% ipython --no-banner

In [1]: import numpy as np

In [2]: np.set_printoptions(precision=3, suppress=True, linewidth=100)

In [3]: mat = np.load("out19.npy")

In [4]: mat
Out[4]: 
array([[-9., -2.,  0.,  0.],
       [-2.,  9., -2.,  0.],
       [ 0., -2.,  9., -2.],
       [ 0.,  0., -2., -8.]])

In [5]: # equal to its transpose

In [6]: blk = np.stack([mat, -1 * mat, mat[::-1]])

In [7]: (blk @ mat.T).shape
Out[7]: (3, 4, 4)

In [8]: np.linalg.det(blk)
Out[8]: array([6172., 6172., 6172.])

In [9]: np.linalg.matrix_rank(blk)
Out[9]: array([4, 4, 4])

In [10]: blk.sum(axis=0)
Out[10]: 
array([[ 0.,  0., -2., -8.],
       [ 0., -2.,  9., -2.],
       [-2.,  9., -2.,  0.],
       [-9., -2.,  0.,  0.]])

In [11]: np.linalg.norm(blk, axis=(1, 2))
Out[11]: array([18.193, 18.193, 18.193])

In [12]: np.einsum("bij,cij->bc", blk, blk)
Out[12]: 
array([[ 331., -331.,  -72.],
       [-331.,  331.,   72.],
       [ -72.,   72.,  331.]])

In [13]: other = mat / np.sqrt((mat ** 2).mean(axis=1, keepdims=True))

In [14]: np.linalg.matrix_rank(other) == np.linalg.matrix_rank(mat)
Out[14]: np.True_

In [15]: mat - mat.mean(axis=1, keepdims=True)
Out[15]: 
array([[-6.25,  0.75,  2.75,  2.75],
       [-3.25,  7.75, -3.25, -1.25],
       [-1.25, -3.25,  7.75, -3.25],
       [ 2.5 ,  2.5 ,  0.5 , -5.5 ]])

In [16]: rng = np.random.default_rng(97)

In [17]: idx = rng.permutation(4)

In [18]: idx
Out[18]: array([1, 0, 3, 2])

In [19]: other = mat[idx][:, idx]

In [20]: np.diag(other)
Out[20]: array([ 9., -9., -8.,  9.])

In [21]: round(float(np.linalg.det(other)), 3), np.round(np.linalg.det(mat[idx]), 3)
Out[21]: (6172.0, np.float64(6172.0))

In [22]: np.sort(np.abs(np.linalg.eigvals(other)))
Out[22]: array([ 7.254,  8.235,  9.223, 11.203])

In [23]: np.trace(other)
Out[23]: np.float64(1.0)

In [24]: def softmax(z):
    ...:     e = np.exp(z - z.max(axis=-1, keepdims=True))
    ...:     return e / e.sum(axis=-1, keepdims=True)
    ...: 

In [25]: np.round(softmax(10 * mat[2]), 3) + 0
Out[25]: array([0., 0., 1., 0.])

In [26]: softmax(mat).sum(axis=1)
Out[26]: array([1., 1., 1., 1.])

In [27]: S = mat @ mat.T / np.sqrt(4)

In [28]: np.round(softmax(S)[2] @ mat, 3) + 0
Out[28]: array([ 0., -2.,  9., -2.])

In [29]: softmax(S).round(6).argmax(axis=1)
Out[29]: array([0, 1, 2, 3])

In [30]: vec = np.array([2, 0, -2, -2])

In [31]: rhs = mat @ vec

In [32]: beta, lr = np.zeros(4), 1 / np.linalg.norm(mat, 2) ** 2

In [33]: for i in range(3):
    ...:     beta -= lr * mat.T @ (mat @ beta - rhs)
    ...:     if i % 1 == 0: print(i, round(np.linalg.norm(mat @ beta - rhs), 3))
    ...: 
0 11.852
1 5.527
2 2.748

In [34]: beta
Out[34]: array([ 1.907,  0.186, -1.785, -1.807])

In [35]: round(float(np.linalg.cond(mat)), 3)
Out[35]: 1.544

In [36]: X = np.load("sample13.npy")

In [37]: X
Out[37]: 
array([[ 1.383,  0.067,  1.567,  0.412],
       [-4.198, -0.299, -4.762, -1.144],
       [ 7.002,  0.518,  8.003,  2.007],
       [ 1.421,  0.072,  1.578,  0.4  ],
       [ 4.213,  0.248,  4.774,  1.195],
       [-2.808, -0.178, -3.19 , -0.807],
       [-4.23 , -0.297, -4.78 , -1.171],
       [-2.783, -0.201, -3.214, -0.837],
       [-5.591, -0.411, -6.425, -1.602],
       [ 6.985,  0.499,  8.005,  1.984],
       [ 7.012,  0.479,  8.   ,  2.02 ],
       [ 6.994,  0.483,  8.068,  2.006],
       [ 0.009, -0.036,  0.009,  0.038],
       [ 0.003,  0.008,  0.036,  0.026],
       [-4.2  , -0.332, -4.782, -1.215],
       [-4.184, -0.315, -4.794, -1.234],
       [ 6.979,  0.483,  7.998,  2.013],
       [ 0.01 , -0.012, -0.017,  0.009],
       [ 6.978,  0.488,  7.997,  2.034],
       [ 7.01 ,  0.505,  7.995,  1.998],
       [-4.201, -0.32 , -4.784, -1.219],
       [-1.383, -0.137, -1.588, -0.421],
       [ 2.79 ,  0.246,  3.176,  0.806],
       [-0.025, -0.023,  0.033,  0.009],
       [-5.628, -0.388, -6.421, -1.633],
       [ 2.8  ,  0.19 ,  3.192,  0.805],
       [ 1.406,  0.074,  1.627,  0.425],
       [-5.599, -0.375, -6.386, -1.597],
       [-2.766, -0.203, -3.205, -0.819],
       [ 6.975,  0.518,  8.036,  1.955],
       [-5.552, -0.371, -6.376, -1.602],
       [-2.778, -0.214, -3.212, -0.792],
       [-5.638, -0.387, -6.437, -1.618],
       [-2.842, -0.185, -3.193, -0.788]])

In [38]: vec = np.array([-2, -2, -1, -1])

In [39]: rhs = X @ vec

In [40]: beta, lr = np.zeros(4), 1 / np.linalg.norm(X, 2) ** 2

In [41]: for i in range(6):
    ...:     beta -= lr * X.T @ (X @ beta - rhs)
    ...:     if i % 2 == 0: print(i, round(np.linalg.norm(X @ beta - rhs), 3))
    ...: 
0 0.254
2 0.254
4 0.254

In [42]: round(float(np.linalg.cond(X)), 3)
Out[42]: 381.235

In [43]: beta
Out[43]: array([-1.491, -0.106, -1.706, -0.427])

In [44]: d = np.linalg.norm(X[:, None] - X[None], axis=-1)

In [45]: np.flatnonzero(d[25] < d.mean() / 2)
Out[45]: array([ 0,  3,  4, 22, 25, 26])

In [46]: d.mean(axis=1).argmax()
Out[46]: np.int64(11)

In [47]: d[25].round(6).argsort(kind="stable")[:4]
Out[47]: array([25, 22, 26,  4])

In [48]: Xc = (X - X.mean(axis=0)) / X.std(axis=0)

In [49]: np.argwhere(np.abs(Xc) > 2)
Out[49]: array([], shape=(0, 2), dtype=int64)

In [50]: beta = np.linalg.lstsq(np.delete(Xc, 3, axis=1), Xc[:, 3])[0]

In [51]: np.abs(beta).argmax()
Out[51]: np.int64(2)

In [52]: vec = np.array([3, -2, 3, 2])

In [53]: rhs = X @ vec

In [54]: np.round(np.linalg.pinv(X) @ X, 3) + 0
Out[54]: 
array([[1., 0., 0., 0.],
       [0., 1., 0., 0.],
       [0., 0., 1., 0.],
       [0., 0., 0., 1.]])

In [55]: np.linalg.lstsq(X, rhs)[0]
Out[55]: array([ 3., -2.,  3.,  2.])

In [56]: rhs = rhs + 0.3 * rng.normal(size=34)

In [57]: rhs
Out[57]: 
array([  9.412, -28.866,  47.611,   9.377,  28.709, -19.657, -28.476, -19.662, -38.105,  47.802,
        47.957,  47.713,   0.294,   0.377, -28.691, -28.809,  47.92 ,   0.029,  47.872,  48.167,
       -28.366,  -9.198,  18.374,  -0.135, -38.837,  19.363,   9.26 , -38.662, -19.101,  47.38 ,
       -37.842, -18.817, -38.973, -19.41 ])

In [58]: beta, *_ = np.linalg.lstsq(X, rhs)

In [59]: round(np.linalg.norm(rhs - X @ beta), 3)
Out[59]: np.float64(1.541)

In [60]: m1 = np.loadtxt("test15.csv", delimiter=",")

In [61]: m1
Out[61]: 
array([[ 1.2  ,  0.5  ,  0.6  ,  0.5  , -0.6  ,  1.6  ,  0.1  , -1.8  ,  1.2  , -0.1  ],
       [-1.715, -1.307,  0.254,  0.046,  2.953,  1.286,  1.663,  0.427, -1.532,  0.508],
       [-1.8  , -1.3  ,  0.3  ,  0.2  ,  2.9  ,  1.2  ,  1.7  ,  0.4  , -1.6  ,  0.5  ],
       [ 0.7  ,  0.1  ,  0.2  , -0.3  , -0.3  ,  1.3  ,  0.7  ,  0.8  , -0.5  , -1.7  ]])

In [62]: U, sig, vt = np.linalg.svd(m1)

In [63]: sig
Out[63]: array([6.543, 3.062, 2.408, 0.152])

In [64]: np.argmax(sig[:-1] / (sig[1:] + 1e-6)) + 1
Out[64]: np.int64(3)

In [65]: other = U[:, :3] @ np.diag(sig[:3]) @ vt[:3]

In [66]: round(float(np.linalg.norm(m1 - other, 2)), 3), round(sig[3], 3)
Out[66]: (0.152, np.float64(0.152))

In [67]: round(float(np.abs(m1 - other).max()), 3)
Out[67]: 0.076

In [68]: np.argsort(-np.linalg.norm(m1, axis=0).round(6), kind="stable")[:3]
Out[68]: array([4, 0, 5])

In [69]: [round(float(x), 3) for x in np.linalg.svd(m1, compute_uv=False)[:3]]
Out[69]: [6.543, 3.062, 2.408]

In [70]: np.linalg.cond(m1) > 100
Out[70]: np.False_

In [71]: np.linalg.matrix_rank(m1, rtol=0.1)
Out[71]: np.int64(3)

In [72]: np.round(np.linalg.norm(m1, 2) / np.linalg.norm(m1), 3)
Out[72]: np.float64(0.859)

In [73]: np.linalg.svd(m1, compute_uv=False)
Out[73]: array([6.543, 3.062, 2.408, 0.152])

In [74]: m1[:, 10]
Traceback (most recent call last):
  Cell In[74], line 1
    m1[:, 10]
IndexError: index 10 is out of bounds for axis 1 with size 10


In [75]: u, r1 = m1[3], m1[0]

In [76]: np.round(u @ u, 3)
Out[76]: np.float64(6.68)

In [77]: round(float(u @ r1), 3)
Out[77]: 1.32

In [78]: p = (u @ r1) / (u @ u) * u

In [79]: np.linalg.matrix_rank(np.outer(u, r1))
Out[79]: np.int64(1)

In [80]: np.round((r1 - p) @ u, 3)
Out[80]: np.float64(-0.0)

In [81]: round(float(np.linalg.norm(u + r1) ** 2 + np.linalg.norm(u - r1) ** 2), 3)
Out[81]: 33.2

In [82]: other = m1 / np.sqrt((m1 ** 2).mean(axis=1, keepdims=True))

In [83]: np.linalg.matrix_rank(other) == np.linalg.matrix_rank(m1)
Out[83]: np.True_

In [84]: np.linalg.norm(other, axis=1)
Out[84]: array([3.162, 3.162, 3.162, 3.162])

In [85]: np.linalg.matrix_rank(m1 - m1.mean(axis=1, keepdims=True))
Out[85]: np.int64(4)

In [86]: J = np.load("a.npy")

In [87]: J
Out[87]: 
array([[ -8.263,  -5.29 ,   6.893,   9.299,   1.595,   2.853,   7.593],
       [ -6.69 ,  -0.978,   0.454,  -8.377,  -4.043,  -4.799,   6.901],
       [ -8.487,  -4.065,   5.087,   7.422,   3.935,   0.535,   8.91 ],
       [ -9.245,  -0.182,  -0.089,  -8.185,  -2.752,  -6.377,   6.524],
       [  1.849,   0.052,  11.101,  -2.251,   4.784,  -8.489,  -1.016],
       [ -8.685,  -4.256,   7.696,   8.383,   5.044,   1.928,   8.368],
       [ -7.022,   0.179,   1.004,  -7.631,  -1.449,  -5.176,   6.236],
       [ -7.61 ,  -2.68 ,   5.496,   8.358,   3.015,   2.114,   9.397],
       [ -8.048,  -2.905,   6.452,   8.179,   7.036,   0.065,   8.831],
       [ -6.481,  -0.701,   0.522,  -7.592,  -2.927,  -4.327,   7.207],
       [  3.853,   0.634,  11.926,  -2.497,   5.83 ,  -9.284,   0.464],
       [ -7.112,  -2.378,   5.85 ,   8.456,   3.944,   2.368,   8.181],
       [ -6.479,   0.758,  -1.878, -10.157,  -1.481,  -5.835,   5.746],
       [  1.063,  -0.659,  11.597,  -2.44 ,   7.583,  -9.573,  -0.895],
       [  3.277,   0.526,  12.344,  -1.561,   6.492,  -9.151,  -0.712],
       [  3.161,   1.9  ,  12.511,  -3.976,   5.439,  -9.471,  -0.373],
       [ -7.576,  -3.017,   5.824,   8.737,   4.644,   2.263,   9.415],
       [ -6.556,  -0.712,   0.996,  -8.788,  -1.382,  -6.532,   6.531],
       [ -7.15 ,  -0.899,   0.099, -10.989,  -3.297,  -6.164,   5.588],
       [  1.957,   0.558,  11.022,  -4.16 ,   5.534, -10.998,  -0.484],
       [  3.143,   0.058,   9.962,  -1.954,   6.296,  -8.612,  -0.799],
       [  2.092,   2.571,  10.527,  -0.677,   6.04 ,  -8.545,  -0.015],
       [ -7.785,  -1.389,   6.533,   8.376,   3.9  ,   1.403,   7.596],
       [  0.316,   0.618,  10.193,  -3.103,   4.12 ,  -7.04 ,  -1.812],
       [ -6.611,   1.029,  -0.005,  -5.392,  -1.496,  -6.51 ,   6.094],
       [ -6.4  ,   1.066,   0.093,  -7.632,  -2.432,  -6.472,   5.303],
       [ -4.186,  -4.211,   7.406,   7.356,   3.061,   1.792,  10.606],
       [  2.954,  -1.063,  10.954,  -2.952,   6.995,  -8.67 ,  -1.291],
       [ -5.09 ,   0.926,   0.782,  -7.11 ,  -1.962,  -4.129,   6.806],
       [ -6.443,  -1.146,   7.047,   9.678,   3.408,   0.854,   9.963],
       [ -0.29 ,   1.498,   9.62 ,  -2.967,   6.082,  -8.906,   0.703],
       [ -8.985,  -6.063,   7.422,   9.067,   6.041,   1.191,   8.26 ],
       [ -6.84 ,  -0.114,  -0.595,  -7.662,  -2.108,  -6.731,   3.744],
       [ -5.805,  -1.207,  -0.452,  -7.014,  -1.882,  -4.908,   5.221],
       [ -7.209,  -4.481,   6.877,   9.079,   6.217,   0.383,   7.575],
       [ -7.722,  -1.367,   0.299,  -7.858,  -1.587,  -7.152,   4.72 ],
       [ -6.995,  -2.016,   6.464,   8.697,   2.457,   1.467,   8.662],
       [ -8.107,  -3.969,   4.06 ,   8.778,   2.352,   1.49 ,  10.385],
       [ -6.867,  -2.733,   4.647,   8.859,   4.214,   1.767,   7.039],
       [ -7.214,  -2.812,   7.566,  10.152,   5.699,   1.7  ,   9.66 ],
       [ -4.773,  -0.392,   1.681,  -8.912,  -1.556,  -5.589,   5.051],
       [  2.969,   2.366,  11.815,  -2.184,   5.736,  -8.332,  -0.533],
       [ -5.822,  -1.395,  -0.81 ,  -7.86 ,  -1.453,  -4.363,   4.506],
       [ -4.673,  -1.177,  -0.369,  -9.559,  -0.964,  -6.145,   5.679],
       [  2.037,   0.023,  12.508,  -2.66 ,   4.921,  -9.045,   1.06 ],
       [ -9.016,  -1.157,   5.502,   9.407,   4.035,  -0.316,   8.18 ],
       [ -6.479,  -3.307,   6.259,   9.053,   2.678,   2.606,   8.243]])

In [88]: idx = rng.permutation(7)

In [89]: other = J[:, idx] * rng.choice([-1, 1], 7)

In [90]: other
Out[90]: 
array([[  2.853,   5.29 ,   7.593,  -6.893,  -9.299,   1.595,  -8.263],
       [ -4.799,   0.978,   6.901,  -0.454,   8.377,  -4.043,  -6.69 ],
       [  0.535,   4.065,   8.91 ,  -5.087,  -7.422,   3.935,  -8.487],
       [ -6.377,   0.182,   6.524,   0.089,   8.185,  -2.752,  -9.245],
       [ -8.489,  -0.052,  -1.016, -11.101,   2.251,   4.784,   1.849],
       [  1.928,   4.256,   8.368,  -7.696,  -8.383,   5.044,  -8.685],
       [ -5.176,  -0.179,   6.236,  -1.004,   7.631,  -1.449,  -7.022],
       [  2.114,   2.68 ,   9.397,  -5.496,  -8.358,   3.015,  -7.61 ],
       [  0.065,   2.905,   8.831,  -6.452,  -8.179,   7.036,  -8.048],
       [ -4.327,   0.701,   7.207,  -0.522,   7.592,  -2.927,  -6.481],
       [ -9.284,  -0.634,   0.464, -11.926,   2.497,   5.83 ,   3.853],
       [  2.368,   2.378,   8.181,  -5.85 ,  -8.456,   3.944,  -7.112],
       [ -5.835,  -0.758,   5.746,   1.878,  10.157,  -1.481,  -6.479],
       [ -9.573,   0.659,  -0.895, -11.597,   2.44 ,   7.583,   1.063],
       [ -9.151,  -0.526,  -0.712, -12.344,   1.561,   6.492,   3.277],
       [ -9.471,  -1.9  ,  -0.373, -12.511,   3.976,   5.439,   3.161],
       [  2.263,   3.017,   9.415,  -5.824,  -8.737,   4.644,  -7.576],
       [ -6.532,   0.712,   6.531,  -0.996,   8.788,  -1.382,  -6.556],
       [ -6.164,   0.899,   5.588,  -0.099,  10.989,  -3.297,  -7.15 ],
       [-10.998,  -0.558,  -0.484, -11.022,   4.16 ,   5.534,   1.957],
       [ -8.612,  -0.058,  -0.799,  -9.962,   1.954,   6.296,   3.143],
       [ -8.545,  -2.571,  -0.015, -10.527,   0.677,   6.04 ,   2.092],
       [  1.403,   1.389,   7.596,  -6.533,  -8.376,   3.9  ,  -7.785],
       [ -7.04 ,  -0.618,  -1.812, -10.193,   3.103,   4.12 ,   0.316],
       [ -6.51 ,  -1.029,   6.094,   0.005,   5.392,  -1.496,  -6.611],
       [ -6.472,  -1.066,   5.303,  -0.093,   7.632,  -2.432,  -6.4  ],
       [  1.792,   4.211,  10.606,  -7.406,  -7.356,   3.061,  -4.186],
       [ -8.67 ,   1.063,  -1.291, -10.954,   2.952,   6.995,   2.954],
       [ -4.129,  -0.926,   6.806,  -0.782,   7.11 ,  -1.962,  -5.09 ],
       [  0.854,   1.146,   9.963,  -7.047,  -9.678,   3.408,  -6.443],
       [ -8.906,  -1.498,   0.703,  -9.62 ,   2.967,   6.082,  -0.29 ],
       [  1.191,   6.063,   8.26 ,  -7.422,  -9.067,   6.041,  -8.985],
       [ -6.731,   0.114,   3.744,   0.595,   7.662,  -2.108,  -6.84 ],
       [ -4.908,   1.207,   5.221,   0.452,   7.014,  -1.882,  -5.805],
       [  0.383,   4.481,   7.575,  -6.877,  -9.079,   6.217,  -7.209],
       [ -7.152,   1.367,   4.72 ,  -0.299,   7.858,  -1.587,  -7.722],
       [  1.467,   2.016,   8.662,  -6.464,  -8.697,   2.457,  -6.995],
       [  1.49 ,   3.969,  10.385,  -4.06 ,  -8.778,   2.352,  -8.107],
       [  1.767,   2.733,   7.039,  -4.647,  -8.859,   4.214,  -6.867],
       [  1.7  ,   2.812,   9.66 ,  -7.566, -10.152,   5.699,  -7.214],
       [ -5.589,   0.392,   5.051,  -1.681,   8.912,  -1.556,  -4.773],
       [ -8.332,  -2.366,  -0.533, -11.815,   2.184,   5.736,   2.969],
       [ -4.363,   1.395,   4.506,   0.81 ,   7.86 ,  -1.453,  -5.822],
       [ -6.145,   1.177,   5.679,   0.369,   9.559,  -0.964,  -4.673],
       [ -9.045,  -0.023,   1.06 , -12.508,   2.66 ,   4.921,   2.037],
       [ -0.316,   1.157,   8.18 ,  -5.502,  -9.407,   4.035,  -9.016],
       [  2.606,   3.307,   8.243,  -6.259,  -9.053,   2.678,  -6.479]])

In [91]: U, _, vt = np.linalg.svd(J.T @ other)

In [92]: np.round(np.linalg.lstsq(J, other)[0], 3) + 0
Out[92]: 
array([[ 0.,  0.,  0.,  0.,  0.,  0.,  1.],
       [ 0., -1.,  0.,  0.,  0.,  0.,  0.],
       [ 0.,  0.,  0., -1.,  0.,  0.,  0.],
       [ 0.,  0.,  0.,  0., -1.,  0.,  0.],
       [ 0.,  0.,  0.,  0.,  0.,  1.,  0.],
       [ 1.,  0.,  0.,  0.,  0.,  0.,  0.],
       [ 0.,  0.,  1.,  0.,  0.,  0.,  0.]])

In [93]: idx
Out[93]: array([5, 1, 6, 2, 3, 4, 0])
